$ python3 -q
>>> import numpy as np
>>> np.set_printoptions(precision=2, suppress=True, linewidth=100)
>>> W0 = np.load("arr.npy")
>>> print(W0)
[[  3   1   5  -9  -3 -15]
 [ -5  -3  -2  15   9   6]
 [ -4  -4   4  12  12 -12]
 [ -3  -1  -5   6   2  10]
 [  5   3   2 -10  -6  -4]
 [  4   4  -4  -8  -8   8]]
>>> W = np.array([[1, 2, 0, 2, 1],
...     [-1, 0, -2, -1, -2],
...     [0, 2, 0, 1, -1],
...     [1, 0, 1, -2, 2],
...     [-2, 1, 0, 2, -1],
...     [-2, 2, 2, 2, 2]])
>>> coef = np.array([1, 0, 2, 0, 0])
>>> H = np.maximum(W0 @ W + coef, 0)
>>> print(np.linalg.matrix_rank(H))
5
>>> print((H > 0).mean(axis=0))
[0.5 0.5 0.5 0.5 0.5]
>>> print((H > 0).astype(int))
[[1 0 0 0 0]
 [0 1 1 0 1]
 [1 0 0 0 0]
 [0 1 1 1 1]
 [1 0 0 1 0]
 [0 1 1 1 1]]
>>> W2 = np.array([[0, -2], [2, 0], [-1, 0], [2, 0], [-2, -2]])
>>> print(H @ W2)
[[  0 -60]
 [-93 -72]
 [  0 -26]
 [-82 -68]
 [ 18 -26]
 [ 30 -16]]
>>> other = W0[0, 0] * W0[1:] - np.outer(W0[1:, 0], W0[0])
>>> print(other)
[[  0  -4  19   0  12 -57]
 [  0  -8  32   0  24 -96]
 [  0   0   0  -9  -3 -15]
 [  0   4 -19  15  -3  63]
 [  0   8 -32  12 -12  84]]
>>> print(W0[:, 0] / W0[0, 0])
[ 1.   -1.67 -1.33 -1.    1.67  1.33]
>>> print(np.flatnonzero(~other.round(6).any(axis=1)))
[]
>>> print((W0 - W0.T) / 2)
[[ 0.   3.   4.5 -3.  -4.  -9.5]
 [-3.   0.   1.   8.   3.   1. ]
 [-4.5 -1.   0.   8.5  5.  -4. ]
 [ 3.  -8.  -8.5  0.   6.   9. ]
 [ 4.  -3.  -5.  -6.   0.   2. ]
 [ 9.5 -1.   4.  -9.  -2.   0. ]]
>>> print(round(float(np.linalg.det(W0)), 2))
-64.0
>>> assert W0 == W0.T
Traceback (most recent call last):
  File "<python-input-18>", line 1, in <module>
    assert W0 == W0.T
           ^^^^^^^^^^
ValueError: The truth value of an array with more than one element is ambiguous. Use a.any() or a.all()
>>> print(np.trace(W0))
12
>>> print(np.allclose(W0, W0.T))
False
>>> print(W0 @ W0)
[[ -64  -80  132  144  180 -297]
 [  32   48 -108  -72 -108  243]
 [ -32  -32   16   72   72  -36]
 [  48   60  -99 -112 -140  231]
 [ -24  -36   81   56   84 -189]
 [  24   24  -12  -56  -56   28]]
>>> print(np.linalg.matrix_power(W0, 4))
[[ -7224  -7912   6192  16632  18216 -14256]
 [  7912   8600  -7224 -18216 -19800  16632]
 [  1376   1376  -1376  -3168  -3168   3168]
 [  5544   6072  -4752 -12768 -13984  10944]
 [ -6072  -6600   5544  13984  15200 -12768]
 [ -1056  -1056   1056   2432   2432  -2432]]
